In [1]: import numpy as np

In [2]: np.set_printoptions(suppress=True, linewidth=100)

In [3]: X = np.load("a.npy")

In [4]: X
Out[4]: 
array([[0, 0, 1],
       [0, 0, 0],
       [1, 0, 0]])

In [5]: X.sum(axis=0)
Out[5]: array([1, 0, 1])

In [6]: X @ X
Out[6]: 
array([[1, 0, 0],
       [0, 0, 0],
       [0, 0, 1]])

In [7]: low = np.diag(X.sum(axis=1)) - X

In [8]: round(np.linalg.det(low[1:, 1:]))
Out[8]: 0

In [9]: A = np.load("dump.npy")

In [10]: A
Out[10]: 
array([[-3,  0,  0,  0,  0,  0],
       [-1,  3,  0,  0,  0,  0],
       [-2, -3,  1,  0,  0,  0],
       [-3, -1, -3,  3,  0,  0],
       [-1,  3, -1, -2,  0,  0],
       [-3,  0,  1, -1,  2,  2]])

In [11]: np.round(np.linalg.norm(A[5] - A[3]), 1)
Out[11]: np.float64(6.4)

In [12]: A[5] @ A[3]
Out[12]: np.int64(3)

In [13]: np.round(np.linalg.norm(A, axis=0), 1)
Out[13]: array([5.7, 5.3, 3.5, 3.7, 2. , 2. ])

In [14]: round(float(np.linalg.norm(A, "nuc")), 1)
Out[14]: 19.5

In [15]: round(np.linalg.norm(A, 1), 1), np.round(np.linalg.norm(A, np.inf), 1)
Out[15]: (np.float64(13.0), np.float64(10.0))

In [16]: Uu, sigma, Vt = np.linalg.svd(A)

In [17]: vecs = Vt[:(sigma > 1e-8).sum()]

In [18]: rng = np.random.default_rng(54296)

In [19]: vec = A[2] + 2 * A[3] + rng.integers(2) * np.eye(6)[0]

In [20]: vec
Out[20]: array([-8., -5., -5.,  6.,  0.,  0.])

In [21]: np.round(vecs.T @ vecs, 1) + 0
Out[21]: 
array([[1. , 0. , 0. , 0. , 0. , 0. ],
       [0. , 1. , 0. , 0. , 0. , 0. ],
       [0. , 0. , 1. , 0. , 0. , 0. ],
       [0. , 0. , 0. , 1. , 0. , 0. ],
       [0. , 0. , 0. , 0. , 0.5, 0.5],
       [0. , 0. , 0. , 0. , 0.5, 0.5]])

In [22]: np.round(np.diag(vecs.T @ vecs), 1)
Out[22]: array([1. , 1. , 1. , 1. , 0.5, 0.5])

In [23]: np.round(np.linalg.norm(vec - vecs.T @ vecs @ vec), 1)
Out[23]: np.float64(0.0)

In [24]: np.allclose(vecs.T @ vecs @ vec, vec)
Out[24]: True
